% ipython --no-banner

In [1]: import numpy as np

In [2]: np.set_printoptions(precision=2, suppress=True, linewidth=160, legacy="1.25")

In [3]: X = np.load("test6.npy")

In [4]: X
Out[4]: 
array([[4., 1., 0., 0., 0., 0.],
       [0., 4., 1., 0., 0., 0.],
       [0., 0., 4., 1., 0., 0.],
       [0., 0., 0., 4., 1., 0.],
       [0., 0., 0., 0., 4., 1.],
       [0., 0., 0., 0., 0., 4.]])

In [5]: round(float(np.linalg.det(X)), 2)
Out[5]: 4096.0

In [6]: np.allclose(X @ X.T, X.T @ X)
Out[6]: False

In [7]: np.trace(X)
Out[7]: 24.0

In [8]: np.sort(np.abs(np.linalg.eigvals(X)))
Out[8]: array([4., 4., 4., 4., 4., 4.])

In [9]: x = np.array([1, -2, 0, 0, 1, 0])

In [10]: h1 = np.maximum(X @ x, 0)

In [11]: X * (h1 > 1e-9)[:, None]
Out[11]: 
array([[4., 1., 0., 0., 0., 0.],
       [0., 0., 0., 0., 0., 0.],
       [0., 0., 0., 0., 0., 0.],
       [0., 0., 0., 4., 1., 0.],
       [0., 0., 0., 0., 4., 1.],
       [0., 0., 0., 0., 0., 0.]])

In [12]: h1
Out[12]: array([2., 0., 0., 1., 4., 0.])

In [13]: arr = np.loadtxt("layer4.csv", delimiter=",")

In [14]: arr
Out[14]: 
array([[ 0.5 ,  2.05,  1.3 , -0.2 ,  0.9 , -0.2 ,  1.  , -1.8 ,  1.6 , -0.5 , -0.7 ],
       [-0.4 , -3.35,  0.3 , -0.1 ,  1.8 ,  1.3 , -1.7 , -3.1 ,  1.3 ,  0.6 ,  1.7 ],
       [-0.4 , -2.14,  0.5 ,  1.1 ,  1.1 ,  0.4 , -1.1 , -1.  ,  3.5 , -0.7 , -0.3 ],
       [-0.2 ,  1.6 ,  0.3 , -0.9 , -1.5 , -0.9 ,  0.8 , -1.1 , -0.1 , -0.6 , -0.4 ],
       [ 0.9 ,  3.59,  1.2 ,  0.7 , -1.9 , -1.4 ,  1.8 ,  1.  ,  0.9 , -0.5 ,  0.6 ],
       [-1.1 ,  2.22, -0.4 , -2.  ,  1.5 ,  0.  ,  1.1 ,  0.6 , -0.7 , -0.7 , -0.6 ],
       [-2.1 , -0.91, -1.3 , -0.4 ,  0.6 ,  0.1 , -0.5 ,  0.  , -1.6 , -0.5 ,  0.  ],
       [ 1.3 ,  0.82,  0.3 , -1.1 ,  1.7 , -1.6 ,  0.4 , -0.1 , -1.2 ,  0.5 , -0.4 ],
       [ 1.  , -3.27, -0.9 ,  1.3 , -1.3 , -0.2 , -1.6 ,  0.6 , -1.6 ,  0.3 ,  0.  ],
       [ 1.2 ,  2.86, -0.8 ,  0.  , -1.9 ,  0.5 ,  1.4 , -1.2 ,  0.1 ,  0.  ,  0.6 ],
       [-0.3 , -2.6 , -1.6 ,  0.6 , -0.3 , -1.3 , -1.3 , -1.3 ,  1.7 ,  0.6 ,  0.5 ],
       [ 0.2 , -2.16, -0.1 ,  2.  ,  0.5 , -0.7 , -1.1 ,  1.4 , -0.4 , -0.5 , -1.1 ],
       [ 0.4 ,  3.25, -0.5 ,  0.1 , -1.5 , -0.8 ,  1.6 ,  0.4 ,  2.1 ,  0.1 ,  1.4 ],
       [ 1.3 ,  0.04,  0.  , -1.2 , -0.7 , -1.9 ,  0.  , -0.6 ,  1.3 , -0.8 ,  0.9 ],
       [ 0.1 ,  4.15,  1.6 , -0.1 ,  0.5 , -1.1 ,  2.1 , -0.7 , -0.5 , -1.  , -1.1 ],
       [ 0.3 ,  1.29, -2.2 ,  0.1 , -1.3 ,  0.7 ,  0.6 ,  0.3 , -1.3 , -0.7 ,  0.2 ],
       [ 1.5 ,  0.15, -0.9 ,  0.1 , -0.7 , -0.2 ,  0.1 ,  0.7 ,  0.1 , -0.4 ,  0.7 ],
       [ 2.8 ,  0.38, -0.1 ,  1.  ,  1.2 ,  0.9 ,  0.2 ,  0.8 , -0.2 , -0.8 , -1.6 ],
       [-1.5 ,  2.22, -1.  ,  0.7 , -1.2 , -1.3 ,  1.1 , -1.7 ,  3.  ,  0.1 , -2.1 ],
       [-0.6 , -2.47, -2.1 ,  0.4 , -0.2 , -1.4 , -1.2 ,  0.6 , -1.8 , -0.1 ,  1.5 ],
       [-0.3 ,  1.27,  0.9 , -0.3 ,  0.4 , -0.2 ,  0.6 ,  1.7 , -0.5 , -0.4 , -1.1 ],
       [-1.4 , -0.67,  0.1 ,  0.5 ,  0.  ,  0.3 , -0.3 ,  0.5 , -0.4 , -0.5 , -0.6 ],
       [ 0.4 , -2.52,  2.2 ,  0.8 ,  0.6 , -0.5 , -1.3 , -0.4 ,  1.4 ,  0.1 ,  0.6 ],
       [ 0.8 , -3.82, -0.6 ,  1.1 , -0.4 ,  0.3 , -1.9 , -0.6 ,  1.4 ,  0.5 ,  1.8 ],
       [ 0.1 ,  1.44,  1.6 ,  1.5 ,  1.1 , -0.4 ,  0.7 , -0.6 , -0.4 , -0.6 , -1.3 ],
       [-1.5 ,  0.89, -0.7 , -1.1 ,  0.6 , -0.6 ,  0.4 ,  0.3 , -1.2 ,  0.3 , -0.3 ],
       [-0.1 ,  0.19,  0.6 , -0.6 ,  0.9 ,  0.5 ,  0.1 , -0.5 , -1.4 ,  0.8 ,  0.9 ],
       [-0.1 , -1.93, -0.7 ,  0.2 , -0.4 ,  1.  , -1.  ,  0.  ,  1.5 ,  0.4 , -0.8 ],
       [-1.  ,  0.8 ,  0.3 , -0.2 , -0.6 , -1.1 ,  0.4 , -0.9 , -0.5 , -1.  , -0.5 ],
       [-0.1 , -1.17, -0.1 ,  1.2 ,  0.6 ,  0.5 , -0.6 , -0.4 ,  1.1 ,  0.7 ,  0.3 ],
       [-1.6 , -2.39,  1.1 ,  1.1 , -0.3 , -2.4 , -1.2 ,  0.1 , -1.4 ,  0.  , -1.3 ],
       [-1.5 , -2.22,  0.8 ,  0.8 ,  0.4 ,  0.  , -1.1 ,  1.1 ,  0.1 ,  0.6 ,  0.4 ],
       [-0.9 ,  3.19,  0.8 ,  0.7 ,  2.6 , -1.2 ,  1.6 ,  0.9 ,  1.2 ,  0.1 ,  0.5 ],
       [ 2.  , -0.99,  0.6 , -0.5 ,  1.1 , -0.7 , -0.5 ,  0.3 ,  0.4 ,  0.6 , -0.3 ],
       [ 1.  , -0.4 , -0.1 , -0.1 ,  0.4 ,  1.2 , -0.2 ,  1.9 , -1.7 ,  0.1 , -1.3 ],
       [-0.7 ,  2.22, -0.7 , -1.  ,  1.  ,  0.  ,  1.1 ,  0.8 ,  0.1 ,  0.  , -0.9 ],
       [ 0.2 , -1.44, -1.1 , -0.3 ,  0.  , -1.6 , -0.7 ,  1.3 , -3.3 ,  1.6 ,  0.4 ],
       [-1.4 ,  0.13,  0.4 , -0.2 ,  0.3 ,  1.7 ,  0.1 , -1.1 , -1.5 ,  0.8 ,  1.3 ]])

In [15]: cent = arr[[4, 14]].astype(float)

In [16]: for _ in range(5):
    ...:     idx = np.linalg.norm(arr[:, None] - cent, axis=-1).argmin(axis=1)
    ...:     cent = np.array([arr[idx == j].mean(axis=0) for j in range(2)])
    ...: 

In [17]: idx
Out[17]: array([1, 0, 0, 1, 1, 1, 0, 1, 0, 1, 0, 0, 1, 1, 1, 1, 1, 1, 1, 0, 1, 0, 0, 0, 1, 1, 1, 0, 1, 0, 0, 0, 1, 0, 1, 1, 0, 1])

In [18]: np.bincount(idx)
Out[18]: array([16, 22])
